>>> import numpy as np
>>> import numpy.linalg as la
>>> np.set_printoptions(precision=2, suppress=True, linewidth=100, floatmode="fixed")
>>> rnd = lambda a: np.round(a, 2) + 0
>>> rng = np.random.default_rng(8548)
>>> F = np.array([[0, 1, 3, 1, 0, 0, 1, 2, 3],
...     [3, 3, 0, 0, 0, 0, 3, 3, 0],
...     [1, 1, 0, 3, 3, 0, 2, 1, 0],
...     [0, 2, 0, 2, 0, 1, 0, 1, 0],
...     [3, 3, 2, 3, 0, 0, 0, 2, 0],
...     [3, 2, 2, 0, 0, 3, 1, 0, 0],
...     [0, 3, 1, 2, 3, 1, 3, 0, 0],
...     [3, 1, 2, 1, 3, 2, 3, 1, 2],
...     [3, 2, 3, 1, 3, 1, 0, 3, 2],
...     [2, 3, 0, 0, 0, 1, 1, 3, 2],
...     [3, 2, 3, 1, 0, 2, 3, 1, 1],
...     [1, 3, 2, 2, 2, 0, 3, 1, 2]]) * (rng.random((12, 9)) < 0.3)
>>> F
array([[0, 1, 0, 0, 0, 0, 0, 0, 3],
       [0, 0, 0, 0, 0, 0, 3, 3, 0],
       [0, 1, 0, 0, 0, 0, 0, 1, 0],
       [0, 0, 0, 2, 0, 0, 0, 1, 0],
       [0, 3, 0, 0, 0, 0, 0, 2, 0],
       [3, 0, 2, 0, 0, 0, 0, 0, 0],
       [0, 0, 0, 2, 3, 0, 3, 0, 0],
       [3, 0, 0, 0, 3, 0, 0, 0, 0],
       [0, 0, 0, 1, 0, 1, 0, 0, 0],
       [2, 0, 0, 0, 0, 0, 1, 0, 0],
       [0, 0, 3, 1, 0, 2, 0, 0, 0],
       [1, 3, 0, 0, 0, 0, 0, 1, 0]])
>>> gram = F.T @ F
>>> np.allclose(gram, gram.T)
True
>>> la.matrix_rank(gram)
np.int64(9)
>>> (F @ F.T).shape
(12, 12)
>>> np.trace(gram), (F ** 2).sum()
(np.int64(133), np.int64(133))
>>> O, vecs = la.qr(F[:, :7])[0], la.qr(F[:, 7:])[0]
>>> sigma = la.svd(O.T @ vecs, compute_uv=False)
>>> rnd(sigma)
array([0.83, 0.17])
>>> vec = np.array([5, 0, 5, -3, -2, -1, -3, -5, 4])
>>> target = F @ vec
>>> target
array([ 12, -24,  -5, -11, -10,  25, -21,   9,  -4,   7,  10,   0])
>>> target = target + 0.1 * rng.normal(size=12)
>>> rnd(target)
array([ 11.96, -24.02,  -5.08, -11.05,  -9.91,  25.02, -21.13,   8.84,  -3.89,   7.19,  10.21,
         0.05])
>>> b, *_ = la.lstsq(F, target)
>>> rnd(F.T @ (target - F @ b))
array([0.00, 0.00, 0.00, 0.00, 0.00, 0.00, 0.00, 0.00, 0.00])
>>> [round(float(la.norm(la.solve(F.T @ F + lam * np.eye(9), F.T @ target))), 2) for lam in (0, 1, 10, 100)]
[10.69, 9.92, 6.86, 1.87]
>>> b.round()
array([ 5.00,  0.00,  5.00, -3.00, -2.00, -1.00, -3.00, -5.00,  4.00])
